>>> import numpy as np
>>> from numpy import linalg as LA
>>> np.set_printoptions(precision=2, suppress=True, linewidth=160)
>>> rnd = lambda a: np.round(a, 2) + 0
>>> X = np.vander(np.arange(6) - 4, 4, increasing=True)
>>> X
array([[  1,  -4,  16, -64],
       [  1,  -3,   9, -27],
       [  1,  -2,   4,  -8],
       [  1,  -1,   1,  -1],
       [  1,   0,   0,   0],
       [  1,   1,   1,   1]])
>>> LA.cond(X) > 100
np.False_
>>> rnd(LA.norm(X, 2) / LA.norm(X))
np.float64(1.0)
>>> U, s, VT = LA.svd(X)
>>> np.argmax(s[:-1] / (s[1:] + 1e-6)) + 1
np.int64(1)
>>> rnd(s)
array([72.56,  3.77,  1.71,  1.07])
>>> B = U[:, :1] @ np.diag(s[:1]) @ VT[:1]
>>> rnd(LA.norm(X - B) / LA.norm(X))
np.float64(0.06)
>>> LA.matrix_rank(B)
np.int64(1)
>>> rnd(np.abs(X - B).max())
np.float64(1.72)
>>> rnd(LA.norm(X - B, 2)), rnd(s[1])
(np.float64(3.77), np.float64(3.77))
>>> LA.matrix_rank(X, rtol=0.05)
np.int64(2)
>>> m1 = np.load("case19.npy")
>>> m1
array([[ 6.14,  4.8 ,  3.1 , -5.44],
       [-6.54, -6.92,  1.93,  2.36],
       [-8.06, -0.48,  4.58,  3.72],
       [ 5.27, -2.11, -0.84,  8.19],
       [-2.23,  8.33,  0.72, -5.01],
       [-6.7 , -4.92,  1.8 ,  5.26],
       [-8.41,  1.2 ,  2.94, -4.37],
       [ 3.86, -6.12,  0.46,  6.89],
       [-4.17,  6.04, -0.97,  6.72],
       [ 1.47,  6.72, -3.05,  6.58],
       [ 1.24, -6.27, -1.49, -7.54],
       [-3.74,  5.63,  4.23, -6.04],
       [ 1.73, -9.09, -2.37, -2.95],
       [ 6.74,  6.32, -3.68,  1.04],
       [ 9.27, -3.26,  1.87,  0.27],
       [ 9.5 , -0.77, -2.62, -1.48],
       [-7.63, -5.03,  2.31, -3.35],
       [-2.92,  3.18,  0.54,  9.  ],
       [ 7.78, -2.34, -5.58,  1.69],
       [ 8.23,  0.12, -0.85, -5.61],
       [ 4.46, -5.72,  2.04,  6.57],
       [-3.03,  6.89, -4.35, -4.94],
       [ 6.3 ,  7.19,  0.45, -2.91],
       [ 5.25,  6.15,  5.08,  2.95],
       [-5.95,  1.13, -2.44, -7.58],
       [ 5.75, -1.89, -0.91,  7.91],
       [ 4.81, -7.11,  5.13,  0.  ],
       [-1.92,  4.2 ,  8.74, -1.51],
       [-7.64, -6.08,  1.72, -1.3 ],
       [ 2.84, -6.86,  3.19,  5.89],
       [-5.28,  2.02,  4.33,  7.02]])
>>> cen = (m1 - m1.mean(axis=0)) / m1.std(axis=0)
>>> rnd(cen.std(axis=0))
array([1., 1., 1., 1.])
>>> b = LA.lstsq(np.delete(cen, 0, axis=1), cen[:, 0])[0]
>>> rnd(b)
array([-0.01, -0.3 ,  0.09])
>>> rnd(1 - np.var(cen[:, 0] - np.delete(cen, 0, axis=1) @ b))
np.float64(0.09)
